In [1]: import numpy as np

In [2]: np.set_printoptions(precision=2, suppress=True, linewidth=120)

In [3]: rnd = lambda a: np.round(a, 2) + 0

In [4]: rng = np.random.default_rng(25687)

In [5]: lab = rng.integers(0, 2, 3)

In [6]: mat = np.triu((lab[:, None] == lab) & (rng.random((3, 3)) < 0.8), 1).astype(int)

In [7]: mat += mat.T

In [8]: print(mat)
[[0 0 0]
 [0 0 0]
 [0 0 0]]

In [9]: F = np.load("sample19.npy")

In [10]: F
Out[10]: 
array([[ -9,   6,   9,  -6],
       [  3,   8,  -3,  -8],
       [-18,  12,  -9,   6],
       [  6,  16,   3,   8]])

In [11]: M2 = F + rng.integers(-2, 3, (4, 1)) @ rng.integers(-2, 3, (1, 4))

In [12]: print(M2)
[[ -7   6  11  -4]
 [  3   8  -3  -8]
 [-20  12 -11   4]
 [  5  16   2   7]]

In [13]: np.linalg.matrix_rank(M2 - F, tol=1e-8)
Out[13]: np.int64(1)

In [14]: hat = np.triu(np.array([[2, 1, 2, 1], [4, -2, -4, -2], [-2, -3, 0, -1], [-5, 5, -4, 0]]), 1) + np.eye(4)

In [15]: M2 = hat @ F @ np.linalg.inv(hat)

In [16]: M2
Out[16]: 
array([[  -36.,    90.,   423.,   645.],
       [   63.,  -135.,  -639., -1020.],
       [  -24.,    20.,   116.,   178.],
       [    6.,    10.,    31.,    53.]])

In [17]: np.linalg.matrix_rank(M2)
Out[17]: np.int64(4)

In [18]: np.trace(M2), np.trace(F)
Out[18]: (np.float64(-2.0), np.int64(-2))

In [19]: rnd(np.linalg.det(M2))
Out[19]: np.float64(72900.0)

In [20]: hat @ F - F @ hat
Out[20]: 
array([[-27.,  57.,  24.,  42.],
       [ 60., -83.,  56., -30.],
       [ -6.,   2.,  81.,  25.],
       [  0.,  -6.,  52.,  29.]])

In [21]: rnd(np.poly(M2))
Out[21]: array([    1.,     2.,   183.,  -540., 72900.])

In [22]: r0 = np.array([3, 2, 0])

In [23]: np.polyval(r0, F[1])
Out[23]: array([ 33, 208,  21, 176])

In [24]: np.correlate(F[1], F[0], "full")
Out[24]: array([ -18,  -21,  108,   42, -162,  -21,   72])

In [25]: np.convolve(F[1], r0)
Out[25]: array([  9,  30,   7, -30, -16,   0])

In [26]: np.cross(F[1, :3], F[0, :3])
Out[26]: array([90,  0, 90])

In [27]: feats = np.load("data.npy")

In [28]: feats
Out[28]: 
array([[ 0,  2,  2,  4],
       [-2,  0, -1, -1],
       [-2,  1,  0,  1],
       [-4,  1, -1,  0]])

In [29]: left, sv, VT = np.linalg.svd(feats)

In [30]: print(rnd(sv))
[5.2 5.2 0.  0. ]

In [31]: M2 = left[:, :2] @ np.diag(sv[:2]) @ VT[:2]

In [32]: print(rnd(np.linalg.norm(feats - M2, 2)), rnd(sv[2]))
0.0 0.0

In [33]: np.linalg.matrix_rank(feats, rtol=0.05)
Out[33]: np.int64(2)

In [34]: rnd(M2)
Out[34]: 
array([[ 0.,  2.,  2.,  4.],
       [-2.,  0., -1., -1.],
       [-2.,  1.,  0.,  1.],
       [-4.,  1., -1.,  0.]])

In [35]: print(rnd(np.abs(feats - M2).max()))
0.0

In [36]: rnd(np.linalg.norm(feats - M2) / np.linalg.norm(feats))
Out[36]: np.float64(0.0)

In [37]: rk = np.linalg.matrix_rank(feats)

In [38]: rk
Out[38]: np.int64(2)

In [39]: ns = np.linalg.svd(feats)[2][rk:].T

In [40]: rnd(ns @ ns.T)
Out[40]: 
array([[ 0.11,  0.22, -0.22,  0.  ],
       [ 0.22,  0.78, -0.11, -0.33],
       [-0.22, -0.11,  0.78, -0.33],
       [ 0.  , -0.33, -0.33,  0.33]])

In [41]: [int(np.linalg.matrix_rank(feats[:i])) for i in range(1, len(feats) + 1)]
Out[41]: [1, 2, 2, 2]

In [42]: np.allclose(feats @ ns, 0)
Out[42]: True

In [43]: np.linalg.matrix_rank(feats.T @ feats), np.linalg.matrix_rank(feats @ feats.T)
Out[43]: (np.int64(2), np.int64(2))

In [44]: print([int(np.linalg.matrix_rank(feats[:, :j + 1])) for j in range(4)])
[1, 2, 2, 2]

In [45]: vec = np.array([1, 1, 2, 0])

In [46]: h = np.maximum(feats @ vec, 0)

In [47]: rnd(np.tanh(feats @ vec))
Out[47]: array([ 1.  , -1.  , -0.76, -1.  ])

In [48]: feats * (h > 1e-9)[:, None]
Out[48]: 
array([[0, 2, 2, 4],
       [0, 0, 0, 0],
       [0, 0, 0, 0],
       [0, 0, 0, 0]])
